% ipython --no-banner

In [1]: import numpy as np

In [2]: import numpy.linalg as la

In [3]: np.set_printoptions(precision=3, suppress=True, linewidth=100, floatmode="fixed")

In [4]: M2 = np.array([[1, 3], [-1, 0]])

In [5]: X = np.tile(M2, (2, 2))

In [6]: print(X)
[[ 1  3  1  3]
 [-1  0 -1  0]
 [ 1  3  1  3]
 [-1  0 -1  0]]

In [7]: # columns 0 and 2 are equal

In [8]: rk = la.matrix_rank(X)

In [9]: print(rk)
2

In [10]: ns = la.svd(X)[2][rk:].T

In [11]: print(la.matrix_rank(X.T @ X), la.matrix_rank(X @ X.T))
2 2

In [12]: print([int(la.matrix_rank(X[:i])) for i in range(1, len(X) + 1)])
[1, 2, 2, 2]

In [13]: u, v = X[0], X[2]

In [14]: print(u @ v)
20

In [15]: pr = (u @ v) / (u @ u) * u

In [16]: print(round(la.norm(u + v) ** 2 + la.norm(u - v) ** 2, 3))
80.0

In [17]: print(np.outer(u, v))
[[1 3 1 3]
 [3 9 3 9]
 [1 3 1 3]
 [3 9 3 9]]

In [18]: print(la.matrix_rank(np.outer(u, v)))
1

In [19]: m1 = np.loadtxt("run8.csv", delimiter=",")

In [20]: print(m1)
[[ 3.062 -3.094  4.988]
 [-0.481  0.790  0.700]
 [-3.487  6.381  2.608]
 [-2.379 -5.129  2.629]
 [ 1.454 -0.867 -2.180]
 [-2.402 -3.031 -6.702]
 [-2.282  4.731 -0.923]
 [ 3.328 -3.046  5.918]
 [ 1.406  3.953  4.440]
 [ 7.211  1.857  2.329]
 [-0.604 -6.642 -1.064]
 [-5.463 -4.239 -0.830]
 [-6.031 -2.917 -3.904]
 [-0.824 -0.096 -3.190]
 [-1.885  9.223  4.756]
 [ 3.342 -0.635  5.166]
 [ 5.161 -5.332 -1.375]
 [-0.968  4.102  0.437]
 [ 3.288  2.890 -2.960]
 [-0.178  3.079  3.791]
 [ 2.893 -6.256 -6.328]
 [-3.058 -1.788  5.541]
 [-1.848 -6.515 -6.369]
 [ 1.654  0.312 -1.500]
 [-1.394  0.199 -0.142]
 [-6.392 -7.551 -4.564]
 [-0.230 -3.679 -4.139]
 [-3.980  2.619 -1.267]
 [ 1.186  0.192 -0.971]
 [-2.498 -6.999 -7.547]
 [-5.403  1.139  1.096]
 [-4.881 -8.642 -4.437]
 [10.204  9.100  4.157]
 [-2.122  2.510  4.608]
 [ 3.361 10.673  4.375]
 [ 6.275 -4.683  3.865]
 [ 0.587  0.339  4.659]
 [ 3.161 -1.263  6.518]]

In [21]: gram = m1.T @ m1

In [22]: print(np.diag(gram))
[538.829 871.050 620.245]

In [23]: print(la.matrix_rank(gram))
3

In [24]: print(gram)
[[538.829 169.229 216.853]
 [169.229 871.050 365.686]
 [216.853 365.686 620.245]]

In [25]: print(np.allclose(gram, gram.T))
True

In [26]: print(la.eigvalsh(gram)[::-1])
[1233.406  481.662  315.056]

In [27]: print((m1 @ m1.T).shape)
(38, 38)

In [28]: x0 = np.array([2, -2, 0])

In [29]: target = m1 @ x0

In [30]: print(np.round(la.pinv(m1) @ m1, 3) + 0)
[[1.000 0.000 0.000]
 [0.000 1.000 0.000]
 [0.000 0.000 1.000]]

In [31]: print(np.round(la.lstsq(m1, target)[0], 3) + 0)
[ 2.000 -2.000  0.000]

In [32]: rng = np.random.default_rng(84384)

In [33]: target = target + 0.05 * rng.normal(size=38)

In [34]: print(target)
[ 12.288  -2.525 -19.746   5.502   4.654   1.184 -13.932  12.704  -5.095  10.681  12.083  -2.473
  -6.147  -1.539 -22.229   7.908  20.986 -10.079   0.776  -6.558  18.298  -2.510   9.311   2.621
  -3.210   2.325   6.918 -13.280   2.087   8.959 -13.029   7.531   2.235  -9.262 -14.577  21.912
   0.502   8.859]

In [35]: coef, *_ = la.lstsq(m1, target)

In [36]: print([round(float(la.norm(la.solve(m1.T @ m1 + lam * np.eye(3), m1.T @ target))), 2) for lam in (0, 1, 10, 100)])
[2.83, 2.82, 2.77, 2.36]

In [37]: print(coef.round())
[ 2.000 -2.000  0.000]

In [38]: print(np.round(m1.T @ (target - m1 @ coef), 3) + 0)
[0.000 0.000 0.000]

In [39]: print(coef.round(3) + 0)
[ 1.998 -1.998  0.000]
